$ ipython --no-banner

In [1]: import numpy as np

In [2]: np.set_printoptions(precision=1, suppress=True, linewidth=140)

In [3]: W0 = np.loadtxt("sample12.csv", delimiter=",")

In [4]: W0
Out[4]: 
array([[-0.9, -1. ,  1. ,  0.9,  1. , -1. , -1. ,  0.9, -1. , -1. ],
       [ 1. , -1. ,  1. ,  1. ,  0.2, -1. , -0.2,  0.9,  0.2, -0.9],
       [-1. ,  0.8, -0.8, -0.8,  0.6,  0.8, -0.2, -0.6, -0.6,  0.1],
       [-0.9, -0.8,  0.3,  0.3,  1. , -1. , -1. ,  0.6, -1. , -0.9],
       [ 0.7, -0.4, -0.5,  0.4, -0.3,  0.6, -0.4,  0.2,  0. ,  0.2],
       [-1. ,  0.9,  0.4, -0.9,  0.4, -0.4,  0.8, -0.7,  0.2,  0.1],
       [ 0.6, -1. ,  0.2,  0.9,  1. , -0.9, -1. ,  0.8, -1. , -0.9],
       [-0.9,  0.7, -0.8, -0.7,  0.1,  0.9,  0. , -0.5, -0.2,  0.4],
       [ 0.1, -0.9,  1. ,  0.8,  1. , -1. , -0.8,  0.8, -0.9, -1. ],
       [-1. ,  0.8, -0.8, -0.8,  0.6,  0.9, -0.1, -0.6, -0.5,  0.2],
       [ 0.5,  0.6, -0.7, -0.3, -0.8,  0.9,  0.6, -0.4,  0.7,  0.7],
       [ 0.6,  0.6, -0.2, -0.2, -0.9,  0.8,  0.8, -0.3,  0.9,  0.7],
       [-1. ,  0.6, -0.9, -0.8,  0.9,  0.9, -0.9, -0.4, -0.9, -0.3],
       [ 1. , -0.9,  1. ,  0.9, -0.9, -1. ,  0.9,  0.7,  0.9, -0.3],
       [ 0.5, -0.6,  1. ,  0.5,  0.5, -1. ,  0.7,  0.5,  0.3, -0.8],
       [ 0.3,  0.5, -0.6, -0.3, -0.8,  0.9,  0.6, -0.3,  0.7,  0.7],
       [ 0.4,  0. ,  0.9,  0. , -0.3, -0.9,  0.7,  0. ,  0.6, -0.1],
       [-0.6, -1. ,  0.7,  0.9,  1. , -1. , -1. ,  0.9, -1. , -1. ],
       [ 0.7, -0.7,  1. ,  0.6,  0.4, -1. ,  0.3,  0.5,  0.2, -0.7],
       [-1. ,  0.9,  0.4, -0.9,  0.6, -0.4,  0.7, -0.7,  0. ,  0. ],
       [-1. ,  0.9, -1. , -0.9,  0.1,  1. , -0.5, -0.8, -0.6,  0.8],
       [ 1. , -0.5,  1. ,  0.6, -0.8, -1. ,  0.9,  0.4,  0.9, -0.3],
       [ 0.8,  0.8,  0.7, -0.4, -1. ,  0.3,  1. , -0.5,  1. ,  0.8],
       [ 0.8, -0.1, -0.9,  0.3, -0.8,  1. , -0.1,  0. ,  0.4,  0.7],
       [-0.9, -0.1, -0.6, -0.2,  0.9,  0. , -0.8,  0. , -0.9, -0.6],
       [-1. ,  1. , -1. , -1. ,  1. ,  0.9, -0.5, -0.9, -0.9,  0. ],
       [-0.8,  0.4, -0.6, -0.4,  0.4,  0.6, -0.3, -0.2, -0.4,  0. ],
       [ 1. , -0.9,  0.4,  1. , -1. ,  0.4,  0.7,  0.7,  1. ,  0.7],
       [ 1. , -0.7,  0.8,  0.8, -0.9, -0.7,  0.5,  0.5,  0.8,  0.1],
       [ 0.9, -0.7,  0.8,  0.7, -0.4, -0.8,  0.1,  0.5,  0.4, -0.2],
       [-0.9,  0.4,  0.5, -0.5,  0.6, -0.7,  0.2, -0.2, -0.3, -0.3]])

In [5]: lab = W0[:, 0] > np.median(W0[:, 0])

In [6]: f = W0[lab].mean(axis=0) - W0[~lab].mean(axis=0)

In [7]: lab.astype(int)
Out[7]: array([0, 1, 0, 0, 1, 0, 1, 0, 0, 0, 1, 1, 0, 1, 1, 0, 1, 0, 1, 0, 0, 1, 1, 1, 0, 0, 0, 1, 1, 1, 0])

In [8]: ((W0 - W0.mean(axis=0)) @ f > 0).astype(int)
Out[8]: array([0, 1, 0, 0, 1, 0, 1, 0, 1, 0, 1, 1, 0, 1, 1, 1, 1, 0, 1, 0, 0, 1, 1, 1, 0, 0, 0, 1, 1, 1, 0])

In [9]: np.argsort(-np.abs(f).round(6), kind="stable")
Out[9]: array([0, 8, 4, 3, 6, 1, 2, 7, 5, 9])

In [10]: f
Out[10]: array([ 1.5, -0.6,  0.6,  0.8, -1. , -0.4,  0.7,  0.5,  1. ,  0.2])

In [11]: dist = np.linalg.norm(W0[:, None] - W0[None], axis=-1)

In [12]: dist.shape
Out[12]: (31, 31)

In [13]: np.flatnonzero(dist[16] < dist.mean() / 2)
Out[13]: array([14, 16, 21, 29])

In [14]: dist[:5, :5]
Out[14]: 
array([[0. , 2.5, 4.1, 1. , 3.6],
       [2.5, 0. , 4.6, 2.7, 2.8],
       [4.1, 4.6, 0. , 3.4, 2.8],
       [1. , 2.7, 3.4, 0. , 3.2],
       [3.6, 2.8, 2.8, 3.2, 0. ]])

In [15]: (dist + 1e9 * np.eye(31)).round(6).argmin(axis=1)
Out[15]: array([17, 18,  9, 17, 23, 19,  8,  9, 17,  2, 15, 15, 25, 21, 18, 10, 21,  0, 14,  5,  7, 13, 11,  4, 26,  2,  2, 28, 13, 28, 19])

In [16]: np.linalg.norm(W0 - W0.mean(axis=0), axis=1)
Out[16]: 
array([2.9, 2.4, 2.3, 2.4, 1.5, 2.1, 2.6, 2.1, 2.5, 2.3, 2.2, 2.2, 2.6, 2.7, 1.9, 2.1, 1.6, 2.7, 1.9, 2. , 2.7, 2.4, 2.5, 2.2, 1.9, 2.8,
       1.5, 2.6, 2.3, 1.8, 1.5])
